$ python -q
>>> import numpy as np
>>> np.set_printoptions(suppress=True, linewidth=200)
>>> tidy = lambda a: np.round(a, 3) + 0
>>> m1 = np.loadtxt("data.csv", delimiter=",")
>>> m1
array([[ 5.,  5.,  5.,  5.,  5.,  5.,  5.,  5.,  5.,  5.,  5.,  5.,  5.,  5.,  5.],
       [ 5., 10., 10., 10., 10., 10., 10., 10., 10., 10., 10., 10., 10., 10., 10.],
       [ 5., 10., 15., 15., 15., 15., 15., 15., 15., 15., 15., 15., 15., 15., 15.],
       [ 5., 10., 15., 20., 20., 20., 20., 20., 20., 20., 20., 20., 20., 20., 20.],
       [ 5., 10., 15., 20., 25., 25., 25., 25., 25., 25., 25., 25., 25., 25., 25.],
       [ 5., 10., 15., 20., 25., 30., 30., 30., 30., 30., 30., 30., 30., 30., 30.],
       [ 5., 10., 15., 20., 25., 30., 35., 35., 35., 35., 35., 35., 35., 35., 35.],
       [ 5., 10., 15., 20., 25., 30., 35., 40., 40., 40., 40., 40., 40., 40., 40.],
       [ 5., 10., 15., 20., 25., 30., 35., 40., 45., 45., 45., 45., 45., 45., 45.],
       [ 5., 10., 15., 20., 25., 30., 35., 40., 45., 50., 50., 50., 50., 50., 50.],
       [ 5., 10., 15., 20., 25., 30., 35., 40., 45., 50., 55., 55., 55., 55., 55.],
       [ 5., 10., 15., 20., 25., 30., 35., 40., 45., 50., 55., 60., 60., 60., 60.],
       [ 5., 10., 15., 20., 25., 30., 35., 40., 45., 50., 55., 60., 65., 65., 65.],
       [ 5., 10., 15., 20., 25., 30., 35., 40., 45., 50., 55., 60., 65., 70., 70.],
       [ 5., 10., 15., 20., 25., 30., 35., 40., 45., 50., 55., 60., 65., 70., 75.]])
>>> # equal to its transpose
>>> evals, V = np.linalg.eigh(m1)
>>> vec = np.array([-3, 0, -3, 0, -2, 0, 2, 1, 0, 0, -3, -3, -2, -3, -2])
>>> tidy(vec @ m1 @ vec / (vec @ vec)), tidy(evals[0]), tidy(evals[-1])
(np.float64(168.629), np.float64(1.263), np.float64(487.265))
>>> vec @ m1 @ vec
np.float64(10455.0)
>>> vec = np.array([3, -1, -3, 2, 1, -1, 3, -3, 1, -1, 3, -3, 1, -2, -3])
>>> y = m1 @ vec
>>> beta, lr = np.zeros(15), 1 / np.linalg.norm(m1, 2) ** 2
>>> for i in range(20):
...     beta -= lr * m1.T @ (m1 @ beta - y)
...     if i % 5 == 0: print(i, round(np.linalg.norm(m1 @ beta - y), 3))
... 
0 115.169
5 108.824
10 102.897
15 97.364
>>> tidy(np.linalg.cond(m1))
np.float64(385.822)
